$ ipython --no-banner

In [1]: import numpy as np

In [2]: from numpy import linalg as LA

In [3]: np.set_printoptions(precision=1, suppress=True, linewidth=120)

In [4]: rd = lambda a: np.round(a, 1) + 0

In [5]: basis = np.array([[2, 3, 2, 0, 2], [1, 2, 4, 5, 0]])

In [6]: rng = np.random.default_rng(5879)

In [7]: m1 = rng.normal(size=(20, 2)) @ basis + np.array([2, 3, 1, 0, 3])

In [8]: print(rd(m1))
[[ 2.2  3.7  3.7  4.2  2.3]
 [ 3.9  6.7  8.   8.6  3.2]
 [ 4.1  6.1  2.8 -0.5  5.2]
 [ 5.5  8.8  7.8  5.5  5.4]
 [ 4.1  5.8  1.  -3.5  5.8]
 [ 1.3  1.7 -1.1 -2.4  2.8]
 [ 2.5  3.8  1.9  0.7  3.3]
 [-0.7 -1.  -1.3  0.7  0.2]
 [ 4.1  6.7  6.4  5.5  4. ]
 [ 3.1  5.   4.1  3.2  3.5]
 [ 0.4  0.4 -1.2 -0.9  1.5]
 [-0.6 -1.  -2.2 -1.1  0.7]
 [ 1.9  2.3 -2.6 -5.8  4. ]
 [ 3.8  6.3  6.4  6.1  3.6]
 [-1.8 -3.1 -5.3 -4.3  0.1]
 [ 5.5  8.4  5.7  2.1  6.1]
 [ 0.  -0.8 -5.9 -8.2  2.7]
 [ 1.8  2.7  1.1  0.5  2.7]
 [ 2.9  4.8  5.   5.2  2.8]
 [ 2.8  4.4  2.4  1.   3.6]]

In [9]: rk = LA.matrix_rank(m1)

In [10]: rk
Out[10]: np.int64(3)

In [11]: ns = LA.svd(m1)[2][rk:].T

In [12]: rd(ns @ ns.T)
Out[12]: 
array([[ 0.8, -0.3, -0.2,  0.1, -0.2],
       [-0.3,  0.6, -0.3,  0.1, -0.3],
       [-0.2, -0.3,  0.3, -0.1,  0.3],
       [ 0.1,  0.1, -0.1,  0. , -0.1],
       [-0.2, -0.3,  0.3, -0.1,  0.3]])

In [13]: np.allclose(m1[:-1].T @ LA.lstsq(m1[:-1].T, m1[-1])[0], m1[-1])
Out[13]: True

In [14]: print(rd(m1 @ LA.pinv(m1) @ m1))
[[ 2.2  3.7  3.7  4.2  2.3]
 [ 3.9  6.7  8.   8.6  3.2]
 [ 4.1  6.1  2.8 -0.5  5.2]
 [ 5.5  8.8  7.8  5.5  5.4]
 [ 4.1  5.8  1.  -3.5  5.8]
 [ 1.3  1.7 -1.1 -2.4  2.8]
 [ 2.5  3.8  1.9  0.7  3.3]
 [-0.7 -1.  -1.3  0.7  0.2]
 [ 4.1  6.7  6.4  5.5  4. ]
 [ 3.1  5.   4.1  3.2  3.5]
 [ 0.4  0.4 -1.2 -0.9  1.5]
 [-0.6 -1.  -2.2 -1.1  0.7]
 [ 1.9  2.3 -2.6 -5.8  4. ]
 [ 3.8  6.3  6.4  6.1  3.6]
 [-1.8 -3.1 -5.3 -4.3  0.1]
 [ 5.5  8.4  5.7  2.1  6.1]
 [ 0.  -0.8 -5.9 -8.2  2.7]
 [ 1.8  2.7  1.1  0.5  2.7]
 [ 2.9  4.8  5.   5.2  2.8]
 [ 2.8  4.4  2.4  1.   3.6]]

In [15]: print(np.abs(np.diag(LA.qr(m1)[1])) > 1e-9)
[ True  True  True False False]

In [16]: np.unique(m1.round(6), axis=0).shape
Out[16]: (20, 5)

In [17]: Xc = m1 - m1.mean(axis=0)

In [18]: V = LA.svd(Xc)[2][:3]

In [19]: other = Xc - Xc @ V.T @ V

In [20]: rd(LA.norm(other) / LA.norm(Xc))
Out[20]: np.float64(0.0)

In [21]: rd(np.diag(V.T @ V))
Out[21]: array([0.2, 0.5, 0.5, 0.9, 0.9])

In [22]: LA.norm(other, axis=1).round(6).argmax()
Out[22]: np.int64(0)

In [23]: rd(np.cov(Xc @ V.T, rowvar=False))
Out[23]: 
array([[46.5,  0. ,  0. ],
       [ 0. ,  8.2,  0. ],
       [ 0. ,  0. ,  0. ]])

In [24]: W1 = np.array([[2, -1, 1, -1, -1, 2],
    ...:     [1, -1, -1, -1, -1, 0],
    ...:     [2, 2, 0, 0, 1, -2],
    ...:     [-1, -2, 0, -1, 1, -1],
    ...:     [-2, 2, -2, 1, 0, -2]])

In [25]: coef = np.array([1, 3, 3, 1, 4, 5])

In [26]: hid = np.maximum(m1 @ W1 + coef, 0)

In [27]: rd((hid > 0).mean(axis=0))
Out[27]: array([0.6, 1. , 0.2, 0.4, 0.6, 0.4])

In [28]: (hid > 0).astype(int)
Out[28]: 
array([[1, 1, 0, 0, 1, 0],
       [1, 0, 0, 0, 1, 0],
       [1, 1, 0, 0, 0, 0],
       [1, 1, 0, 0, 1, 0],
       [1, 1, 0, 1, 0, 1],
       [0, 1, 0, 1, 0, 1],
       [1, 1, 0, 0, 1, 0],
       [0, 1, 1, 1, 1, 1],
       [1, 1, 0, 0, 1, 0],
       [1, 1, 0, 0, 1, 0],
       [0, 1, 0, 1, 1, 1],
       [0, 1, 1, 1, 1, 1],
       [0, 1, 0, 1, 0, 1],
       [1, 1, 0, 0, 1, 0],
       [0, 1, 1, 1, 0, 1],
       [1, 1, 0, 0, 0, 0],
       [0, 1, 0, 1, 0, 1],
       [1, 1, 0, 0, 1, 1],
       [1, 1, 0, 0, 1, 0],
       [1, 1, 0, 0, 1, 0]])

In [29]: basis = np.array([[4, 2], [1, 1], [0, 0], [4, 2], [4, 4], [1, 4]])

In [30]: (hid @ basis).round(6).argmax(axis=1)
Out[30]: array([0, 0, 0, 0, 0, 1, 0, 1, 0, 0, 1, 1, 1, 0, 1, 0, 1, 0, 0, 0])

In [31]: W1 @ basis
Out[31]: 
array([[ 1,  5],
       [-5, -5],
       [12,  2],
       [-7, -6],
       [-4, -8]])
